$ python3 -q
>>> import numpy as np
>>> np.set_printoptions(precision=4, suppress=True, linewidth=140, sign=" ")
>>> u = np.array([8, 4, 6, 4])
>>> v = np.array([0, 0, 3, 3, -4, 4, -1, 3, 3, 5, -2, 2])
>>> data = np.outer(u, v)
>>> print(data)
[[  0   0  24  24 -32  32  -8  24  24  40 -16  16]
 [  0   0  12  12 -16  16  -4  12  12  20  -8   8]
 [  0   0  18  18 -24  24  -6  18  18  30 -12  12]
 [  0   0  12  12 -16  16  -4  12  12  20  -8   8]]
>>> print(np.round(np.linalg.norm(data, 2) / np.linalg.norm(data), 4))
1.0
>>> left, sig, Vt = np.linalg.svd(data)
>>> print(np.argmax(sig[:-1] / (sig[1:] + 1e-6)) + 1)
1
>>> out = left[:, :1] @ np.diag(sig[:1]) @ Vt[:1]
>>> print(round(float(np.linalg.norm(data - out) / np.linalg.norm(data)), 4))
0.0
>>> print(np.round(np.linalg.norm(data - out, 2), 4), np.round(sig[1], 4))
0.0 0.0
>>> left, sig, Vt = np.linalg.svd(data)
>>> V = Vt[:(sig > 1e-8).sum()]
>>> rng = np.random.default_rng(301506)
>>> x0 = data[2] + 5 * data[1] + rng.integers(2) * np.eye(12)[0]
>>> print(x0)
[   1.    0.   78.   78. -104.  104.  -26.   78.   78.  130.  -52.   52.]
>>> print(np.allclose(V.T @ V @ x0, x0))
False
>>> print(np.linalg.matrix_rank(np.vstack([data, x0])))
2
>>> print(round(np.linalg.norm(x0 - V.T @ V @ x0), 4))
1.0
>>> F = np.loadtxt("run0.csv", delimiter=",")
>>> print(F)
[[ 0.  0.  0.  0.  0.  1.  0.  0.  1.]
 [ 0.  0.  0.  1.  0.  0.  1.  0.  0.]
 [ 0.  0.  0.  1.  1.  0.  0.  1.  0.]
 [ 0.  1.  1.  0.  1.  0.  0.  0.  1.]
 [ 0.  0.  1.  1.  0.  0.  0.  0.  0.]
 [ 1.  0.  0.  0.  0.  0.  0.  1.  0.]
 [ 0.  1.  0.  0.  0.  0.  0.  0.  0.]
 [ 0.  0.  1.  0.  0.  1.  0.  0.  1.]
 [ 1.  0.  0.  1.  0.  0.  0.  1.  0.]]
>>> out = F / np.sqrt((F ** 2).mean(axis=1, keepdims=True))
>>> print(F - F.mean(axis=1, keepdims=True))
[[-0.2222 -0.2222 -0.2222 -0.2222 -0.2222  0.7778 -0.2222 -0.2222  0.7778]
 [-0.2222 -0.2222 -0.2222  0.7778 -0.2222 -0.2222  0.7778 -0.2222 -0.2222]
 [-0.3333 -0.3333 -0.3333  0.6667  0.6667 -0.3333 -0.3333  0.6667 -0.3333]
 [-0.4444  0.5556  0.5556 -0.4444  0.5556 -0.4444 -0.4444 -0.4444  0.5556]
 [-0.2222 -0.2222  0.7778  0.7778 -0.2222 -0.2222 -0.2222 -0.2222 -0.2222]
 [ 0.7778 -0.2222 -0.2222 -0.2222 -0.2222 -0.2222 -0.2222  0.7778 -0.2222]
 [-0.1111  0.8889 -0.1111 -0.1111 -0.1111 -0.1111 -0.1111 -0.1111 -0.1111]
 [-0.3333 -0.3333  0.6667 -0.3333 -0.3333  0.6667 -0.3333 -0.3333  0.6667]
 [ 0.6667 -0.3333 -0.3333  0.6667 -0.3333 -0.3333 -0.3333  0.6667 -0.3333]]
>>> print(out[8])
[ 1.7321  0.      0.      1.7321  0.      0.      0.      1.7321  0.    ]
